$ python3 -q
>>> import numpy as np
>>> from numpy import linalg as LA
>>> np.set_printoptions(suppress=True, linewidth=100)
>>> data = np.loadtxt("block17.csv", delimiter=",")
>>> print(data)
[[-3.  0.  0.  0.]
 [ 0.  0.  0.  0.]
 [ 0.  0.  0.  0.]
 [ 0.  0.  0.  2.]]
>>> ev, evecs = LA.eigh(data)
>>> print(ev.sum(), np.trace(data))
-1.0 -1.0
>>> print(np.round(LA.eigvalsh(data + -3 * np.eye(4)), 2))
[-6. -3. -3. -1.]
>>> print(evecs.T @ evecs)
[[1. 0. 0. 0.]
 [0. 1. 0. 0.]
 [0. 0. 1. 0.]
 [0. 0. 0. 1.]]
>>> print((ev > 1e-8).sum(), (ev < -1e-8).sum())
1 1
>>> print(evecs @ np.diag(ev) @ evecs.T)
[[-3.  0.  0.  0.]
 [ 0.  0.  0.  0.]
 [ 0.  0.  0.  0.]
 [ 0.  0.  0.  2.]]
>>> print(evecs.T @ data @ evecs)
[[-3.  0.  0.  0.]
 [ 0.  0.  0.  0.]
 [ 0.  0.  0.  0.]
 [ 0.  0.  0.  2.]]
>>> print(np.abs(evecs[:, -1]))
[0. 0. 0. 1.]
>>> print(np.round(LA.svd(data, compute_uv=False), 2))
[3. 2. 0. 0.]
>>> ev, evecs = LA.eigh(data)
>>> x = np.array([2, -1, -3, -1])
>>> print(evecs * np.abs(ev) @ evecs.T)
[[3. 0. 0. 0.]
 [0. 0. 0. 0.]
 [0. 0. 0. 0.]
 [0. 0. 0. 2.]]
>>> print(round(float(LA.eigvals(data).sum().real), 2))
-1.0
>>> print(np.einsum("ii->", data))
-1.0
>>> print(np.poly(data))
[ 1.  1. -6.  0.  0.]
>>> print(np.kron(np.eye(2, dtype=int), data))
[[-3.  0.  0.  0. -0.  0.  0.  0.]
 [ 0.  0.  0.  0.  0.  0.  0.  0.]
 [ 0.  0.  0.  0.  0.  0.  0.  0.]
 [ 0.  0.  0.  2.  0.  0.  0.  0.]
 [-0.  0.  0.  0. -3.  0.  0.  0.]
 [ 0.  0.  0.  0.  0.  0.  0.  0.]
 [ 0.  0.  0.  0.  0.  0.  0.  0.]
 [ 0.  0.  0.  0.  0.  0.  0.  2.]]
>>> print(np.round(LA.det(2 * data), 2), np.round(LA.det(data), 2))
0.0 0.0
